$ python3 -q
>>> import numpy as np
>>> np.set_printoptions(precision=3, suppress=True, linewidth=120, sign=" ")
>>> def rnd(a):
...     return np.round(a, 3) + 0
... 
>>> feats = np.load("sample9.npy")
>>> feats
array([[ 4,  1,  9],
       [ 5,  2,  0],
       [ 3,  8,  5]])
>>> rng = np.random.default_rng(711614)
>>> A2 = feats + rng.integers(-2, 3, (3, 1)) @ rng.integers(-2, 3, (1, 3))
>>> A2
array([[ 4, -1, 11],
       [ 5, -2,  4],
       [ 3, 12,  1]])
>>> rnd(np.linalg.svd(A2 - feats, compute_uv=False))
array([ 8.485,  0.   ,  0.   ])
>>> A2 - feats
array([[ 0, -2,  2],
       [ 0, -4,  4],
       [ 0,  4, -4]])
>>> A2 = np.array([[0], [1], [4], [5], [5], [4], [1]])
>>> W2 = np.array([[-1, -3, 2, -1]])
>>> K = A2 @ W2 + 0.02 * rng.normal(size=(7, 4))
>>> rnd(K)
array([[ -0.032,   0.009,   0.028,  -0.004],
       [ -0.979,  -2.988,   2.006,  -1.006],
       [ -3.979, -12.031,   7.942,  -3.983],
       [ -4.96 , -14.994,  10.004,  -4.992],
       [ -4.973, -15.03 ,  10.019,  -5.019],
       [ -3.974, -11.995,   7.975,  -3.996],
       [ -1.004,  -3.006,   2.013,  -1.035]])
>>> T = np.stack([K, 3 * K, K[::-1]])
>>> rnd(np.linalg.norm(T, axis=(1, 2)))
array([  35.489,  106.468,   35.489])
>>> (T @ K.T).shape
(3, 7, 7)
>>> T.shape
(3, 7, 4)
>>> rnd(np.einsum("bij,cij->bc", T, T))
array([[  1259.491,   3778.472,   1094.406],
       [  3778.472,  11335.415,   3283.219],
       [  1094.406,   3283.219,   1259.491]])
>>> np.linalg.matrix_rank(T)
array([ 4,  4,  4])
>>> vec = np.array([2, 1, 3])
>>> h = np.maximum(feats @ vec, 0)
>>> rnd(np.tanh(feats @ vec))
array([ 1.,  1.,  1.])
>>> h
array([ 36,  12,  29])
>>> np.maximum(feats @ vec, 0) - np.maximum(-feats @ vec, 0)
array([ 36,  12,  29])
>>> np.flatnonzero(h > 1e-9)
array([ 0,  1,  2])
>>> rnd(np.linalg.svd(K, compute_uv=False))
array([ 35.489,   0.071,   0.034,   0.03 ])
>>> rnd(K.sum(axis=0))
array([-19.9  , -60.036,  39.987, -20.035])
>>> E = np.loadtxt("block11.csv", delimiter=",")
>>> E
array([[ 0.73 ,  0.446, -0.95 , -0.277],
       [-3.453, -2.07 , -2.623, -1.521],
       [-0.825, -0.131, -0.47 , -0.963],
       [-1.496, -1.15 ,  1.424,  0.34 ],
       [ 2.441,  1.233,  0.747,  0.68 ],
       [-0.553, -0.105,  0.243, -0.945],
       [-3.032, -1.085, -0.768, -1.478],
       [-1.852, -1.349,  0.241, -0.969],
       [-1.67 , -1.476,  0.444, -0.295],
       [ 5.042,  2.501,  2.926,  3.735]])
>>> Xc = (E - E.mean(axis=0)) / E.std(axis=0)
>>> np.argwhere(np.abs(Xc) > 2)
array([[ 9,  0],
       [ 9,  1],
       [ 9,  3]])
>>> rnd(Xc.std(axis=0))
array([ 1.,  1.,  1.,  1.])
>>> beta = np.linalg.lstsq(np.delete(Xc, 2, axis=1), Xc[:, 2])[0]
>>> rnd(1 - np.var(Xc[:, 2] - np.delete(Xc, 2, axis=1) @ beta))
np.float64(0.706)
>>> Xc = E - E.mean(axis=0)
>>> left, sigma, Vh = np.linalg.svd(Xc, full_matrices=False)
>>> np.searchsorted(np.cumsum(sigma ** 2) / (sigma ** 2).sum(), 0.9) + 1
np.int64(2)
>>> np.abs(left[:, 0]).argmax()
np.int64(9)
>>> np.abs(Vh[0]).argmax()
np.int64(0)
>>> rnd((sigma ** 2).sum() ** 2 / (sigma ** 4).sum())
np.float64(1.24)
>>> mat = np.loadtxt("out13.csv", delimiter=",")
>>> mat
array([[ 1.893,  1.604,  1.133,  0.508, -0.451, -0.492,  0.253],
       [ 4.029, -3.728, -0.116, -0.553,  0.296, -0.214, -0.491],
       [-1.512, -1.009, -0.33 , -0.49 , -1.123, -0.059, -1.058],
       [ 0.493, -6.142, -0.287,  0.042, -2.246, -0.4  , -0.856],
       [-3.251, -0.682,  0.34 , -0.438,  2.22 , -0.465,  2.238],
       [-0.45 ,  0.281,  0.914,  0.654, -0.241,  0.173, -0.333],
       [ 1.816, -3.379,  0.484, -0.334, -1.945,  0.126, -0.262],
       [ 2.66 ,  0.178, -0.064, -0.24 ,  0.594, -0.059, -0.472],
       [-1.661,  0.231, -0.156, -0.947,  1.479,  0.042,  0.851],
       [ 0.441, -1.081,  0.303,  0.587, -1.306, -0.306, -0.606],
       [ 2.511, -2.341,  0.731,  0.891,  3.581,  0.198, -0.643],
       [-0.546, -0.746,  0.346,  1.36 , -1.933,  0.337,  1.194],
       [-0.094,  6.821,  0.   , -0.171, -2.685, -0.49 , -0.83 ],
       [-4.425,  1.859, -0.536, -0.009,  1.545, -0.539, -0.024],
       [ 3.055,  1.899,  0.493,  0.04 ,  0.659,  0.922,  0.509],
       [-6.059, -1.289,  0.056,  0.123,  1.075,  0.158, -1.411],
       [-0.677,  7.014,  0.003,  0.787, -1.638, -0.134, -1.314],
       [-3.017, -2.22 ,  0.434, -0.147, -0.462, -0.259, -1.708],
       [-1.491, -1.502,  0.164, -0.199, -0.779, -0.482,  1.057]])
>>> A2 = np.c_[mat[:, :4] @ np.array([[-1, 4, 3, 1], [0, 4, -3, -2], [4, -5, 5, 5], [-2, -3, -3, -4]]), np.array([-3, 6, 7, -1, -1, -9, -5, 4, -5, 6, 9, -9, -5, 9, -8, -6, 4, -2, 4])]
>>> rnd(A2)
array([[  1.623,   6.799,   5.008,   2.318,  -3.   ],
       [ -3.387,   3.443,  24.35 ,  13.117,   6.   ],
       [  1.172,  -6.964,  -1.689,   0.816,   7.   ],
       [ -1.725, -21.287,  18.344,  11.174,  -1.   ],
       [  5.487, -16.118,  -4.693,   1.565,  -1.   ],
       [  2.798,  -7.208,   0.415,   0.942,  -9.   ],
       [  0.788,  -7.67 ,  19.007,  12.33 ,  -5.   ],
       [ -2.436,  12.392,   7.846,   2.944,   4.   ],
       [  2.931,  -2.099,  -3.615,   0.885,  -5.   ],
       [ -0.403,  -5.836,   4.32 ,   1.77 ,   6.   ],
       [ -1.369,  -5.648,  15.538,   7.284,   9.   ],
       [ -0.79 , -10.978,  -1.75 ,  -2.764,  -9.   ],
       [  0.436,  27.421, -20.232, -13.052,  -5.   ],
       [  2.299,  -7.557, -21.505, -10.787,   9.   ],
       [ -1.163,  17.231,   5.813,   1.562,  -8.   ],
       [  6.037, -30.041, -14.399,  -3.693,  -6.   ],
       [ -0.885,  22.972, -25.419, -17.838,   4.   ],
       [  5.047, -22.677,   0.22 ,   4.181,  -2.   ],
       [  2.545, -12.195,   1.45 ,   3.129,   4.   ]])
>>> rnd(np.linalg.norm(A2 - mat @ np.linalg.lstsq(mat, A2)[0], axis=0))
array([  0.   ,   0.   ,   0.   ,   0.   ,  14.227])
>>> np.linalg.matrix_rank(A2)
np.int64(5)
